% python3 -q
>>> import numpy as np
>>> from numpy import linalg as LA
>>> np.set_printoptions(precision=2, suppress=True, linewidth=120)
>>> Y = np.array([[0, 1], [1, -3]])
>>> C = np.array([[-1, -2, -2], [-1, 0, 1], [0, 0, 1]])
>>> data = np.kron(Y, C)
>>> data
array([[ 0,  0,  0, -1, -2, -2],
       [ 0,  0,  0, -1,  0,  1],
       [ 0,  0,  0,  0,  0,  1],
       [-1, -2, -2,  3,  6,  6],
       [-1,  0,  1,  3,  0, -3],
       [ 0,  0,  1,  0,  0, -3]])
>>> x0 = np.array([-2, -1, -2, 0, 2, 2])
>>> rhs = data @ x0
>>> coef, lr = np.zeros(6), 1 / LA.norm(data, 2) ** 2
>>> for i in range(6):
...     coef -= lr * data.T @ (data @ coef - rhs)
...     if i % 2 == 0: print(i, round(LA.norm(data @ coef - rhs), 2))
... 
0 1.83
2 1.72
4 1.66
>>> np.round(LA.cond(data), 2)
np.float64(77.17)
>>> rng = np.random.default_rng(60)
>>> z = rng.permutation(6)
>>> Y = data[:, z] * rng.choice([-1, 1], 6)
>>> Y
array([[ 2,  0, -2, -1,  0,  0],
       [ 0,  0,  1, -1,  0,  0],
       [ 0,  0,  1,  0,  0,  0],
       [-6, -1,  6,  3, -2, -2],
       [ 0, -1, -3,  3,  1,  0],
       [ 0,  0, -3,  0,  1,  0]])
>>> U, _, Vh = LA.svd(data.T @ Y)
>>> np.round(LA.lstsq(data, Y)[0], 2) + 0
array([[ 0.,  1.,  0.,  0.,  0.,  0.],
       [ 0.,  0.,  0.,  0.,  0.,  1.],
       [ 0.,  0.,  0.,  0.,  1.,  0.],
       [ 0.,  0.,  0.,  1.,  0.,  0.],
       [-1.,  0.,  0.,  0.,  0.,  0.],
       [ 0.,  0.,  1.,  0.,  0.,  0.]])
>>> z
array([4, 0, 5, 3, 2, 1])
>>> gram = data.T @ data
>>> np.allclose(gram, gram.T)
True
>>> np.trace(gram), (data ** 2).sum()
(np.int64(132), np.int64(132))
>>> np.round(LA.norm(data, "nuc"), 2)
np.float64(18.07)
>>> print(LA.norm(data, axis=1))
[3.   1.41 1.   9.49 4.47 3.16]
>>> arr = np.loadtxt("mat.csv", delimiter=",")
>>> arr
array([[  0., -12.,   4.],
       [ 12.,   0.,   0.],
       [ -4.,   0.,   0.]])
>>> x0 = np.array([1, 0, 0])
>>> np.round(LA.svd(arr, compute_uv=False), 2) + 0
array([12.65, 12.65,  0.  ])
>>> print(x0 @ arr @ x0)
0.0
>>> O = LA.solve(np.eye(3) - arr, np.eye(3) + arr)
>>> np.round(O @ O.T, 2) + 0
array([[1., 0., 0.],
       [0., 1., 0.],
       [0., 0., 1.]])
>>> round(LA.det(O), 2)
np.float64(1.0)
>>> z = rng.permutation(3)
>>> print(z)
[2 1 0]
>>> Y = arr[z][:, z]
>>> np.allclose(Y, arr)
False
>>> np.diag(Y)
array([0., 0., 0.])
>>> print(Y)
[[  0.   0.  -4.]
 [  0.   0.  12.]
 [  4. -12.   0.]]
>>> round(LA.det(Y), 2), round(float(LA.det(arr[z])), 2)
(np.float64(0.0), 0.0)
>>> X = np.array([[-2.85, -3.88, 2.68],
...     [1.31, 12.14, -8.26],
...     [-10.18, 5.44, -11.11],
...     [-9.15, 6.77, 7.63]])
>>> def softmax(z):
...     e = np.exp(z - z.max(axis=-1, keepdims=True))
...     return e / e.sum(axis=-1, keepdims=True)
... 
>>> np.round(softmax(X[3] + -1), 2) + 0
array([0. , 0.3, 0.7])
>>> att = X @ X.T / np.sqrt(3)
>>> print(np.round(softmax(att), 2) + 0)
[[1. 0. 0. 0.]
 [0. 1. 0. 0.]
 [0. 0. 1. 0.]
 [0. 0. 0. 1.]]
>>> softmax(att).round(6).argmax(axis=1)
array([0, 1, 2, 3])
>>> np.round(softmax(att + np.triu(np.full(att.shape, -np.inf), 1)), 2) + 0
array([[1., 0., 0., 0.],
       [0., 1., 0., 0.],
       [0., 0., 1., 0.],
       [0., 0., 0., 1.]])
>>> Y = np.c_[X[:, :1] @ np.array([[1]]), np.array([-2, 3, -8, 1])]
>>> Y
array([[ -2.85,  -2.  ],
       [  1.31,   3.  ],
       [-10.18,  -8.  ],
       [ -9.15,   1.  ]])
>>> LA.matrix_rank(Y)
np.int64(2)
>>> np.round(LA.lstsq(X, Y[:, 0])[0], 2) + 0
array([1., 0., 0.])
>>> np.round(LA.norm(Y - X @ LA.lstsq(X, Y)[0], axis=0), 2) + 0
array([0.  , 0.32])
>>> LA.norm(LA.qr(X)[0].T @ Y, axis=0) ** 2 / ((Y ** 2).sum(axis=0) + 1e-12)
array([1., 1.])
>>> x0 = np.array([-1, -2, -3])
>>> rhs = X @ x0
>>> rhs
array([  2.57,  -0.81,  32.63, -27.28])
>>> LA.lstsq(X, rhs)[0]
array([-1., -2., -3.])
>>> try:
...     LA.solve(X, rhs)
... except LA.LinAlgError as e:
...     print(e)
... 
Last 2 dimensions of the array must be square
>>> print(LA.solve(X.T @ X, X.T @ rhs))
[-1. -2. -3.]
>>> rhs = rhs + 0.3 * rng.normal(size=4)
>>> rhs
array([  3.09,  -0.86,  32.91, -27.12])
>>> coef, *_ = LA.lstsq(X, rhs)
>>> print(coef)
[-1.04 -2.02 -3.  ]
>>> np.round(X.T @ (rhs - X @ coef), 2) + 0
array([0., 0., 0.])
>>> round(float(LA.norm(rhs - X @ coef)), 2)
0.4
>>> Y = np.array([[-2, 0], [1, 1]])
>>> C = np.kron(Y, X)
>>> C.shape
(8, 6)
>>> round(float(LA.norm(C, 2)), 2), np.round(LA.norm(Y, 2) * LA.norm(X, 2), 2)
(45.76, np.float64(45.76))
>>> mat = np.load("layer18.npy")
>>> mat
array([[ 6, -2, -1,  3, -1],
       [-6,  1, -2, -3, -1],
       [ 4, -2,  2,  2,  3],
       [-4,  0,  1, -2, -1],
       [ 0, -3,  1,  0, -2],
       [ 2,  2,  2,  1, -2]])
>>> # looks like rank 4
>>> Y = data ** -1
Traceback (most recent call last):
  File "<python-input-71>", line 1, in <module>
    Y = data ** -1
        ~~~~~^^~~~
ValueError: Integers to negative integer powers are not allowed.
>>> Y = LA.invert(data)
Traceback (most recent call last):
  File "<python-input-72>", line 1, in <module>
    Y = LA.invert(data)
        ^^^^^^^^^
AttributeError: module 'numpy.linalg' has no attribute 'invert'
>>> Y = LA.inv(data)
>>> print(Y)
[[-0.  -3.   3.  -0.  -1.   1. ]
 [-1.5  1.5 -4.5 -0.5  0.5 -1.5]
 [ 0.   0.   3.   0.   0.   1. ]
 [-0.  -1.   1.  -0.  -0.  -0. ]
 [-0.5  0.5 -1.5  0.   0.   0. ]
 [ 0.   0.   1.   0.   0.   0. ]]
>>> (np.abs(Y) > 1e-9).astype(int)
array([[0, 1, 1, 0, 1, 1],
       [1, 1, 1, 1, 1, 1],
       [0, 0, 1, 0, 0, 1],
       [0, 1, 1, 0, 0, 0],
       [1, 1, 1, 0, 0, 0],
       [0, 0, 1, 0, 0, 0]])
>>> round(LA.det(data) * LA.det(Y), 2)
np.float64(1.0)
>>> np.round(LA.cond(data), 2)
np.float64(77.17)
>>> print(LA.det(data) * Y)
[[  0.  12. -12.   0.   4.  -4.]
 [  6.  -6.  18.   2.  -2.   6.]
 [ -0.  -0. -12.  -0.  -0.  -4.]
 [  0.   4.  -4.   0.   0.   0.]
 [  2.  -2.   6.  -0.  -0.  -0.]
 [ -0.  -0.  -4.  -0.  -0.  -0.]]
>>> np.allclose(Y, data.T)
False
>>> np.round(LA.slogdet(data)[0], 2)
np.float64(-1.0)
